In [1]: import numpy as np

In [2]: from numpy import linalg as LA

In [3]: np.set_printoptions(precision=2, suppress=True, linewidth=200)

In [4]: arr = np.loadtxt("test16.csv", delimiter=",")

In [5]: arr
Out[5]: 
array([[ 0.,  0.,  0.],
       [-1.,  0.,  0.],
       [ 2.,  0.,  0.]])

In [6]: # triangular

In [7]: U, sigma, vt = LA.svd(arr)

In [8]: evecs = vt[:(sigma > 1e-8).sum()]

In [9]: rng = np.random.default_rng(3896)

In [10]: x = arr[1] + 2 * arr[0] + rng.integers(2) * np.eye(3)[0]

In [11]: x
Out[11]: array([0., 0., 0.])

In [12]: np.allclose(evecs.T @ evecs @ x, x)
Out[12]: True

In [13]: np.sort(LA.eigvals(arr))
Out[13]: array([0., 0., 0.])

In [14]: K = np.load("x.npy")

In [15]: K
Out[15]: 
array([[3., 1., 0., 0., 0., 0., 0., 0., 0.],
       [0., 3., 1., 0., 0., 0., 0., 0., 0.],
       [0., 0., 3., 1., 0., 0., 0., 0., 0.],
       [0., 0., 0., 3., 1., 0., 0., 0., 0.],
       [0., 0., 0., 0., 3., 1., 0., 0., 0.],
       [0., 0., 0., 0., 0., 3., 1., 0., 0.],
       [0., 0., 0., 0., 0., 0., 3., 1., 0.],
       [0., 0., 0., 0., 0., 0., 0., 3., 1.],
       [0., 0., 0., 0., 0., 0., 0., 0., 3.]])

In [16]: # triangular: eigenvalues sit on the diagonal

In [17]: other = K + rng.integers(-2, 3, (9, 6)) @ rng.integers(-2, 3, (6, 9))

In [18]: other
Out[18]: 
array([[-3., 13., -8.,  0.,  2.,  3.,  3.,  1., -6.],
       [-5., 13., -7.,  2., -1.,  5.,  3.,  5., -4.],
       [-4.,  6., -3., -3.,  9.,  0., -2., -4., -8.],
       [ 5., -8.,  6.,  4., -4., -2.,  1.,  0.,  4.],
       [ 6., -8.,  2., -5.,  1.,  3.,  1., -1.,  0.],
       [-5.,  8.,  0., -4., -1.,  2., 10., -4., -4.],
       [ 3., -2., -4.,  3., -6.,  6.,  4.,  9.,  0.],
       [-1.,  8., -8., -3.,  1.,  4.,  3.,  2., -6.],
       [ 3., -6.,  2., -4., -3.,  1.,  5.,  0.,  0.]])

In [19]: np.abs(other - K).sum(axis=1)
Out[19]: array([41., 43., 43., 32., 27., 36., 33., 36., 27.])

In [20]: np.round(LA.svd(other - K, compute_uv=False), 2) + 0
Out[20]: array([34.44, 17.66, 14.69, 11.82,  3.5 ,  2.18,  0.  ,  0.  ,  0.  ])
